>>> import numpy as np
>>> from numpy import linalg as LA
>>> np.set_printoptions(precision=2, suppress=True, linewidth=100)
>>> m1 = np.array([[-0.9, 0.0, -1.4, 0.3],
...     [0.1, 0.3, -0.7, 1.4],
...     [-0.3, 1.5, -0.5, -1.5],
...     [-0.7, -1.2, -0.3, -0.7]])
>>> m1
array([[-0.9,  0. , -1.4,  0.3],
       [ 0.1,  0.3, -0.7,  1.4],
       [-0.3,  1.5, -0.5, -1.5],
       [-0.7, -1.2, -0.3, -0.7]])
>>> x = np.array([-3, 0, -1, -2])
>>> target = m1 @ x
>>> beta, lr = np.zeros(4), 1 / LA.norm(m1, 2) ** 2
>>> for i in range(15):
...     beta -= lr * m1.T @ (m1 @ beta - target)
...     if i % 5 == 0: print(i, round(LA.norm(m1 @ beta - target), 2))
... 
0 1.82
5 0.12
10 0.12
>>> beta
array([-1.94, -0.31, -1.71, -2.31])
>>> round(LA.cond(m1), 2)
np.float64(27.13)
>>> out = m1 / LA.norm(m1, axis=1, keepdims=True)
>>> G = out @ out.T
>>> LA.norm(out, axis=1)
array([1., 1., 1., 1.])
>>> (G - 2 * np.eye(4)).round(6).argmax(axis=1)
array([1, 0, 0, 0])
>>> G[2]
array([ 0.14, -0.38,  1.  , -0.11])
>>> LA.norm(m1, axis=1)
array([1.69, 1.6 , 2.2 , 1.58])
>>> LA.norm(m1, axis=0)
array([1.18, 1.94, 1.67, 2.19])
>>> round(LA.norm(m1[2], 1), 2), round(LA.norm(m1[2], np.inf), 2)
(np.float64(3.8), np.float64(1.5))
>>> K = np.load("test6.npy")
>>> K
array([[ 5, -5, -1, -4],
       [ 1, -5,  2,  4],
       [-2, -2,  1,  1],
       [ 5, -5, -1, -4],
       [ 3, -3,  3, -4]])
>>> round(np.log10(LA.cond(m1)))
1
>>> LA.cond(m1) > 100
np.False_
>>> out = LA.inv(m1)
>>> (np.abs(out) > 1e-9).astype(int)
array([[1, 1, 1, 1],
       [1, 1, 1, 1],
       [1, 1, 1, 1],
       [1, 1, 1, 1]])
>>> round(LA.det(m1) * LA.det(out), 2)
np.float64(1.0)
>>> np.allclose(out, m1.T)
False
>>> np.round(LA.inv(out), 2) + 0
array([[-0.9,  0. , -1.4,  0.3],
       [ 0.1,  0.3, -0.7,  1.4],
       [-0.3,  1.5, -0.5, -1.5],
       [-0.7, -1.2, -0.3, -0.7]])
>>> round(float(LA.cond(m1)), 2)
27.13
>>> out = np.c_[K[:, :1] @ np.array([[2]]), np.array([3, 0, -1, 2, 1])]
>>> out
array([[10,  3],
       [ 2,  0],
       [-4, -1],
       [10,  2],
       [ 6,  1]])
>>> LA.norm(LA.qr(K)[0].T @ out, axis=0) ** 2 / ((out ** 2).sum(axis=0) + 1e-12)
array([1.  , 0.97])
>>> LA.matrix_rank(out)
np.int64(2)
>>> np.round(LA.norm(out - K @ LA.lstsq(K, out)[0], axis=0), 2) + 0
array([0.  , 0.71])
>>> LA.matrix_rank(np.c_[K, out])
np.int64(5)
